$ python -q
>>> import numpy as np
>>> np.set_printoptions(precision=2, suppress=True, linewidth=140)
>>> K = np.loadtxt("test5.csv", delimiter=",")
>>> K
array([[-3.07, -2.98, -1.06],
       [-3.  , -3.1 , -0.93],
       [-2.98, -3.  , -0.96],
       [-2.97, -3.1 , -1.02],
       [-2.95, -2.88, -0.92],
       [-3.  , -2.98, -0.92],
       [-3.01, -2.98, -0.97],
       [-3.03, -3.03, -1.05],
       [-3.01, -2.95, -1.03],
       [ 5.02,  0.93, -2.93],
       [ 5.  ,  0.96, -3.04],
       [ 4.95,  1.01, -3.04],
       [ 5.02,  1.01, -3.03],
       [ 4.94,  0.88, -3.05],
       [ 5.  ,  1.1 , -3.03],
       [ 5.05,  1.04, -3.04],
       [ 5.  ,  0.96, -3.07],
       [ 5.04,  0.97, -2.98],
       [-0.96, -3.01,  0.96],
       [-0.95, -2.96,  1.06],
       [-1.04, -2.98,  1.  ],
       [-0.99, -3.01,  0.93],
       [-0.98, -2.98,  0.98],
       [-0.95, -2.92,  1.07],
       [-0.98, -2.97,  1.11],
       [-1.06, -2.95,  0.96],
       [-1.01, -2.99,  1.01]])
>>> proj = K @ np.linalg.solve(K.T @ K, K.T)
>>> print(np.round(np.trace(proj), 2))
3.0
>>> np.round(np.linalg.eigvalsh(proj), 2) + 0
array([0., 0., 0., 0., 0., 0., 0., 0., 0., 0., 0., 0., 0., 0., 0., 0., 0., 0., 0., 0., 0., 0., 0., 0., 1., 1., 1.])
>>> np.allclose(proj @ proj, proj)
True
>>> x = np.array([9, 6, 7])
>>> np.linalg.norm(K @ x) <= np.linalg.norm(K, 2) * np.linalg.norm(x) + 1e-9
np.True_
>>> print(K @ np.eye(3)[0])
[-3.07 -3.   -2.98 -2.97 -2.95 -3.   -3.01 -3.03 -3.01  5.02  5.    4.95  5.02  4.94  5.    5.05  5.    5.04 -0.96 -0.95 -1.04 -0.99 -0.98
 -0.95 -0.98 -1.06 -1.01]
>>> z = K[:, 0] > np.median(K[:, 0])
>>> r0 = K[z].mean(axis=0) - K[~z].mean(axis=0)
>>> np.argsort(-np.abs(r0).round(6), kind="stable")
array([0, 1, 2])
>>> r0
array([ 5.72,  2.99, -1.82])
>>> gram = np.cov(K, rowvar=False)
>>> K.std(axis=0)
array([3.4 , 1.87, 1.65])
>>> print(gram.shape)
(3, 3)
>>> print(gram)
[[12.01  6.42 -4.21]
 [ 6.42  3.64 -2.77]
 [-4.21 -2.77  2.82]]
>>> m1 = np.load("sample1.npy")
>>> m1
array([[ 8, 10,  5],
       [ 6,  8,  3],
       [-1,  1, -4]])
>>> # looks like rank 2
>>> cent = K[[1, 26]].astype(float)
>>> for _ in range(5):
...     z = np.linalg.norm(K[:, None] - cent, axis=-1).argmin(axis=1)
...     cent = np.array([K[z == j].mean(axis=0) for j in range(2)])
... 
>>> z
array([0, 0, 0, 0, 0, 0, 0, 0, 0, 1, 1, 1, 1, 1, 1, 1, 1, 1, 0, 0, 0, 0, 0, 0, 0, 0, 0])
>>> np.bincount(z)
array([18,  9])
>>> cent
array([[-2.  , -2.99,  0.01],
       [ 5.  ,  0.98, -3.02]])
>>> cent[1] - cent[0]
array([ 7.  ,  3.97, -3.04])
>>> x = np.array([1, 3, 3])
>>> y = K @ x
>>> print(np.round(np.linalg.pinv(K) @ K, 2) + 0)
[[1. 0. 0.]
 [0. 1. 0.]
 [0. 0. 1.]]
>>> np.linalg.solve(K.T @ K, K.T @ y)
array([1., 3., 3.])
>>> np.linalg.lstsq(K, y)[0]
array([1., 3., 3.])
>>> rng = np.random.default_rng(824)
>>> y = y + 0.05 * rng.normal(size=27)
>>> y
array([-15.26, -15.16, -14.87, -15.39, -14.37, -14.82, -14.83, -15.31, -14.93,  -1.  ,  -1.29,  -1.22,  -1.06,  -1.56,  -0.83,  -0.96,
        -1.32,  -1.  ,  -7.08,  -6.68,  -6.9 ,  -7.19,  -6.97,  -6.48,  -6.62,  -7.11,  -6.97])
>>> b, *_ = np.linalg.lstsq(K, y)
>>> round(np.linalg.norm(y - K @ b), 2)
np.float64(0.21)
>>> b.round()
array([1., 3., 3.])
>>> print(np.round(K.T @ (y - K @ b), 2) + 0)
[0. 0. 0.]
>>> [round(float(np.linalg.norm(np.linalg.solve(K.T @ K + lam * np.eye(3), K.T @ y))), 2) for lam in (0, 1, 10, 100)]
[4.37, 4.32, 3.95, 2.31]
>>> b
array([1.  , 3.  , 3.01])
>>> Uu, sv, Vt = np.linalg.svd(m1)
>>> V = Vt[:(sv > 1e-8).sum()]
>>> x = m1[0] + 5 * m1[1] + rng.integers(2) * np.eye(3)[0]
>>> x
array([39., 50., 20.])
>>> np.linalg.matrix_rank(np.vstack([m1, x]))
np.int64(3)
>>> r0 = np.array([-2, 2, 0]) + 0.5
>>> M = np.eye(3) - 2 * np.outer(r0, r0) / (r0 @ r0)
>>> M
array([[ 0.49,  0.86,  0.17],
       [ 0.86, -0.43, -0.29],
       [ 0.17, -0.29,  0.94]])
>>> # equal to its transpose
>>> q = M.astype(float).copy()
>>> for j in range(3):
...     q[:, j] -= q[:, :j] @ (q[:, :j].T @ q[:, j])
...     q[:, j] /= np.linalg.norm(q[:, j])
... 
>>> np.round(q.T @ q, 2) + 0
array([[1., 0., 0.],
       [0., 1., 0.],
       [0., 0., 1.]])
>>> np.round(q.T @ M, 2) + 0
array([[1., 0., 0.],
       [0., 1., 0.],
       [0., 0., 1.]])
>>> blk = np.stack([m1, -3 * m1, m1[::-1]])
>>> np.linalg.matrix_rank(blk)
array([2, 2, 2])
>>> print(blk.shape)
(3, 3, 3)
>>> np.linalg.norm(blk, axis=(1, 2))
array([17.78, 53.33, 17.78])
>>> print(np.round(np.linalg.det(blk), 2) + 0)
[0. 0. 0.]
>>> round(M[:, 0] @ M[:, 1], 2)
np.float64(-0.0)
>>> np.round(M.T @ M, 2) + 0
array([[1., 0., 0.],
       [0., 1., 0.],
       [0., 0., 1.]])
>>> np.round(M @ M.T, 2) + 0
array([[1., 0., 0.],
       [0., 1., 0.],
       [0., 0., 1.]])
>>> np.round(np.linalg.eigvals(M).sum().real, 2)
np.float64(1.0)
>>> np.round(np.linalg.det(M.T), 2)
np.float64(-1.0)
>>> np.round(np.linalg.det(M[::-1]), 2)
np.float64(1.0)
>>> print(np.einsum("ij,ji->", M, M))
3.0
>>> np.poly(M)
array([ 1., -1., -1.,  1.])
>>> np.linalg.eigvals(M)
array([ 1., -1.,  1.])
>>> data = np.loadtxt("dump.csv", delimiter=",")
>>> data
array([[1., 0., 0.],
       [0., 1., 0.],
       [0., 0., 1.]])
>>> # 3 groups of indices that never mix
>>> proj = np.triu(np.array([[-2, 1, 3], [3, -3, -2], [2, -3, 0]]), 1) + np.eye(3)
>>> other = proj @ data @ np.linalg.inv(proj)
>>> other
array([[1., 0., 0.],
       [0., 1., 0.],
       [0., 0., 1.]])
>>> round(float(np.linalg.det(other)), 2)
1.0
>>> print(np.sort(np.abs(np.fft.fft(data[0]))), np.sort(np.linalg.svd(data, compute_uv=False)))
[1. 1. 1.] [1. 1. 1.]
>>> data @ np.ones(3)
array([1., 1., 1.])
>>> J = np.load("m.npy")
>>> J
array([[0, 1, 1, 0],
       [0, 2, 0, 1],
       [0, 0, 1, 1],
       [0, 0, 0, 2]])
>>> z = rng.permutation(4)
>>> z
array([2, 3, 0, 1])
>>> other = J[z][:, z]
>>> np.diag(other)
array([1, 2, 0, 2])
>>> np.trace(other)
np.int64(5)
>>> round(float(np.linalg.det(other)), 2), round(np.linalg.det(J[z]), 2)
(0.0, np.float64(0.0))
>>> feats = np.loadtxt("block0.csv", delimiter=",")
>>> feats
array([[ 0.61, -0.29,  0.2 , -0.33],
       [-0.29,  0.32, -0.33, -0.15],
       [ 0.2 , -0.33,  0.38,  0.28],
       [-0.33, -0.15,  0.28,  0.69]])
>>> # applying it twice changes nothing
>>> x = np.ones(3)
>>> for _ in range(5):
...     x = data @ x
...     x /= np.linalg.norm(x)
...     print(round(x @ data @ x, 2))
... 
1.0
1.0
1.0
1.0
1.0
>>> np.round(np.linalg.eigvalsh(data)[-1], 2)
np.float64(1.0)
>>> z = rng.permutation(4)
>>> z
array([0, 1, 3, 2])
>>> other = feats[z][:, z]
>>> print(np.round(np.sort(np.abs(np.linalg.eigvals(other))), 2) + 0)
[0. 0. 1. 1.]
>>> round(np.linalg.det(other), 2), round(np.linalg.det(feats[z]), 2)
(np.float64(-0.0), np.float64(0.0))
>>> rank = np.linalg.matrix_rank(feats)
>>> rank
np.int64(2)
>>> N = np.linalg.svd(feats)[2][rank:].T
>>> np.allclose(feats @ N, 0)
True
>>> N @ N.T
array([[ 0.39,  0.29, -0.2 ,  0.33],
       [ 0.29,  0.68,  0.33,  0.15],
       [-0.2 ,  0.33,  0.62, -0.28],
       [ 0.33,  0.15, -0.28,  0.31]])
>>> np.round(feats @ N, 2) + 0
array([[0., 0.],
       [0., 0.],
       [0., 0.],
       [0., 0.]])
>>> [int(np.linalg.matrix_rank(feats[:i])) for i in range(1, len(feats) + 1)]
[1, 2, 2, 2]
>>> arr = np.loadtxt("out0.csv", delimiter=",")
>>> arr
array([[21., -5.,  8.],
       [-5., 63., 25.],
       [ 8., 25., 33.]])
>>> # symmetric, so the eigenvalues are real
>>> z = rng.permutation(3)
>>> other = arr[:, z] * rng.choice([-1, 1], 3)
>>> print(other)
[[  5.  -8. -21.]
 [-63. -25.   5.]
 [-25. -33.  -8.]]
>>> Uu, _, Vt = np.linalg.svd(arr.T @ other)
>>> z
array([1, 2, 0])
>>> np.round(np.linalg.lstsq(arr, other)[0], 2) + 0
array([[ 0.,  0., -1.],
       [-1.,  0.,  0.],
       [ 0., -1.,  0.]])
>>> X = np.loadtxt("mat.csv", delimiter=",")
>>> X
array([[ 0.23,  0.14, -0.32,  0.23],
       [ 0.14,  0.08, -0.19,  0.14],
       [-0.32, -0.19,  0.45, -0.32],
       [ 0.23,  0.14, -0.32,  0.23]])
>>> print(np.linalg.matrix_rank(X, rtol=0.1))
1
>>> print(np.linalg.cond(X) > 100)
True
>>> x = np.array([6, 2, 5, 6])
>>> h1 = np.maximum(X @ x, 0)
>>> print(np.maximum(X @ (3 * x), 0))
[4.31 2.58 0.   4.31]
>>> print(np.flatnonzero(h1 > 1e-9))
[0 1 3]
>>> z = rng.permutation(4)
>>> z
array([1, 2, 3, 0])
>>> other = X[z][:, z]
>>> other
array([[ 0.08, -0.19,  0.14,  0.14],
       [-0.19,  0.45, -0.32, -0.32],
       [ 0.14, -0.32,  0.23,  0.23],
       [ 0.14, -0.32,  0.23,  0.23]])
>>> print(round(np.abs(np.linalg.eigvals(arr)).max(), 2))
77.16
>>> np.allclose(arr, arr.T)
True
>>> np.sort(np.abs(np.linalg.eigvals(arr)))
array([10.44, 29.41, 77.16])
>>> np.round(np.linalg.det(arr), 2)
np.float64(23677.0)
>>> X.shape
(4, 4)
>>> round(float(np.linalg.norm(X)), 2)
1.0
>>> np.round(np.abs(X).max(), 2)
np.float64(0.45)
>>> print(np.count_nonzero(X))
16
